>>> import numpy as np
>>> from numpy import linalg as LA
>>> np.set_printoptions(precision=2, suppress=True, linewidth=140)
>>> feats = np.loadtxt("data.csv", delimiter=",")
>>> print(feats)
[[0. 2. 0. 0. 0. 0. 2. 1. 0. 0. 0. 2. 0.]
 [0. 1. 0. 0. 3. 0. 0. 0. 0. 0. 0. 0. 1.]
 [0. 0. 0. 0. 0. 0. 0. 0. 0. 0. 1. 0. 0.]
 [0. 2. 0. 0. 2. 0. 2. 2. 0. 2. 3. 0. 0.]
 [0. 0. 0. 2. 0. 0. 1. 2. 0. 0. 0. 2. 0.]
 [2. 0. 2. 0. 0. 0. 0. 2. 0. 0. 0. 3. 0.]
 [3. 2. 0. 0. 2. 0. 0. 0. 0. 0. 0. 2. 1.]]
>>> t3 = np.stack([feats, -3 * feats, feats[::-1]])
>>> print(t3.shape)
(3, 7, 13)
>>> print(LA.matrix_rank(t3.reshape(3, -1)))
2
>>> print((t3 @ feats.T).shape)
(3, 7, 7)
>>> Y = feats / LA.norm(feats, axis=1, keepdims=True)
>>> C2 = Y @ Y.T
>>> print(round(np.degrees(np.arccos(np.clip(C2[6, 5], -1, 1))), 2))
56.06
>>> print((np.abs(C2) > 0.9).astype(int))
[[1 0 0 0 0 0 0]
 [0 1 0 0 0 0 0]
 [0 0 1 0 0 0 0]
 [0 0 0 1 0 0 0]
 [0 0 0 0 1 0 0]
 [0 0 0 0 0 1 0]
 [0 0 0 0 0 0 1]]
>>> print(LA.norm(Y, axis=1))
[1. 1. 1. 1. 1. 1. 1.]
>>> X = np.load("out19.npy")
>>> print(X)
[[ -2  -2  -2  -2  -2  -2  -2  -2]
 [ -2  -4  -4  -4  -4  -4  -4  -4]
 [ -2  -4  -6  -6  -6  -6  -6  -6]
 [ -2  -4  -6  -8  -8  -8  -8  -8]
 [ -2  -4  -6  -8 -10 -10 -10 -10]
 [ -2  -4  -6  -8 -10 -12 -12 -12]
 [ -2  -4  -6  -8 -10 -12 -14 -14]
 [ -2  -4  -6  -8 -10 -12 -14 -16]]
>>> print([round(float(LA.det(X[:i, :i])), 2) + 0 for i in range(1, 9)])
[-2.0, 4.0, -8.0, 16.0, -32.0, 64.0, -128.0, 256.0]
>>> u, v = X[3], X[0]
>>> print(u @ v)
104
>>> p = (u @ v) / (u @ u) * u
>>> print(np.round((v - p) @ u, 2))
-0.0
>>> print(v - p)
[-1.45 -0.89 -0.34  0.21  0.21  0.21  0.21  0.21]
>>> print(LA.matrix_rank(np.outer(u, v)))
1
>>> print(round(LA.norm(u + v) ** 2 + LA.norm(u - v) ** 2, 2))
816.0
>>> K = np.loadtxt("arr.csv", delimiter=",")
>>> print(K)
[[3. 0. 0. 0. 0. 0. 0. 0. 0. 0.]
 [0. 3. 0. 0. 0. 0. 0. 0. 0. 0.]
 [0. 0. 7. 4. 2. 2. 2. 4. 0. 4.]
 [0. 0. 4. 7. 2. 2. 2. 4. 0. 4.]
 [0. 0. 2. 2. 4. 1. 1. 2. 0. 2.]
 [0. 0. 2. 2. 1. 4. 1. 2. 0. 2.]
 [0. 0. 2. 2. 1. 1. 4. 2. 0. 2.]
 [0. 0. 4. 4. 2. 2. 2. 7. 0. 4.]
 [0. 0. 0. 0. 0. 0. 0. 0. 3. 0.]
 [0. 0. 4. 4. 2. 2. 2. 4. 0. 7.]]
>>> vals, evecs = LA.eigh(K)
>>> print(LA.svd(K, compute_uv=False))
[22.  3.  3.  3.  3.  3.  3.  3.  3.  3.]
>>> print(np.round(evecs.T @ K @ evecs, 2) + 0)
[[ 3.  0.  0.  0.  0.  0.  0.  0.  0.  0.]
 [ 0.  3.  0.  0.  0.  0.  0.  0.  0.  0.]
 [ 0.  0.  3.  0.  0.  0.  0.  0.  0.  0.]
 [ 0.  0.  0.  3.  0.  0.  0.  0.  0.  0.]
 [ 0.  0.  0.  0.  3.  0.  0.  0.  0.  0.]
 [ 0.  0.  0.  0.  0.  3.  0.  0.  0.  0.]
 [ 0.  0.  0.  0.  0.  0.  3.  0.  0.  0.]
 [ 0.  0.  0.  0.  0.  0.  0.  3.  0.  0.]
 [ 0.  0.  0.  0.  0.  0.  0.  0.  3.  0.]
 [ 0.  0.  0.  0.  0.  0.  0.  0.  0. 22.]]
>>> print(np.abs(evecs[:, -1]))
[0.   0.   0.46 0.46 0.23 0.23 0.23 0.46 0.   0.46]
>>> print(vals)
[ 3.  3.  3.  3.  3.  3.  3.  3.  3. 22.]
>>> print(np.unique(vals.round(6) + 0, return_counts=True)[1])
[9 1]
>>> x0 = np.ones(10)
>>> for _ in range(4):
...     x0 = K @ x0
...     x0 /= LA.norm(x0)
...     print(round(x0 @ K @ x0, 2))
... 
21.8
22.0
22.0
22.0
>>> print(round(LA.eigvalsh(K)[-1], 2))
22.0
>>> u, v = K[8], K[4]
>>> print(u @ v)
0.0
>>> p = (u @ v) / (u @ u) * u
>>> print(v - p)
[0. 0. 2. 2. 4. 1. 1. 2. 0. 2.]
>>> vals, evecs = LA.eigh(K)
>>> x0 = np.array([6, 0, -7, 8, 5, 1, -3, -2, -4, -8])
>>> print((np.sign(evecs[:, -1].round(6)) == np.sign(evecs[0, -1].round(6))).astype(int))
[1 1 0 0 0 0 0 0 1 0]
>>> print(np.abs(K).sum(axis=1).max(), np.abs(vals).max())
25.0 22.0
>>> print(np.round(evecs * np.sqrt(vals) @ evecs.T, 2) + 0)
[[1.73 0.   0.   0.   0.   0.   0.   0.   0.   0.  ]
 [0.   1.73 0.   0.   0.   0.   0.   0.   0.   0.  ]
 [0.   0.   2.35 0.62 0.31 0.31 0.31 0.62 0.   0.62]
 [0.   0.   0.62 2.35 0.31 0.31 0.31 0.62 0.   0.62]
 [0.   0.   0.31 0.31 1.89 0.16 0.16 0.31 0.   0.31]
 [0.   0.   0.31 0.31 0.16 1.89 0.16 0.31 0.   0.31]
 [0.   0.   0.31 0.31 0.16 0.16 1.89 0.31 0.   0.31]
 [0.   0.   0.62 0.62 0.31 0.31 0.31 2.35 0.   0.62]
 [0.   0.   0.   0.   0.   0.   0.   0.   1.73 0.  ]
 [0.   0.   0.62 0.62 0.31 0.31 0.31 0.62 0.   2.35]]
>>> print(np.round(evecs * np.maximum(vals, 0) @ evecs.T, 2) + 0)
[[3. 0. 0. 0. 0. 0. 0. 0. 0. 0.]
 [0. 3. 0. 0. 0. 0. 0. 0. 0. 0.]
 [0. 0. 7. 4. 2. 2. 2. 4. 0. 4.]
 [0. 0. 4. 7. 2. 2. 2. 4. 0. 4.]
 [0. 0. 2. 2. 4. 1. 1. 2. 0. 2.]
 [0. 0. 2. 2. 1. 4. 1. 2. 0. 2.]
 [0. 0. 2. 2. 1. 1. 4. 2. 0. 2.]
 [0. 0. 4. 4. 2. 2. 2. 7. 0. 4.]
 [0. 0. 0. 0. 0. 0. 0. 0. 3. 0.]
 [0. 0. 4. 4. 2. 2. 2. 4. 0. 7.]]
>>> print(np.round(x0 @ K @ x0 / (x0 @ x0), 2), round(vals[0], 2), vals[-1])
3.84 3.0 22.0
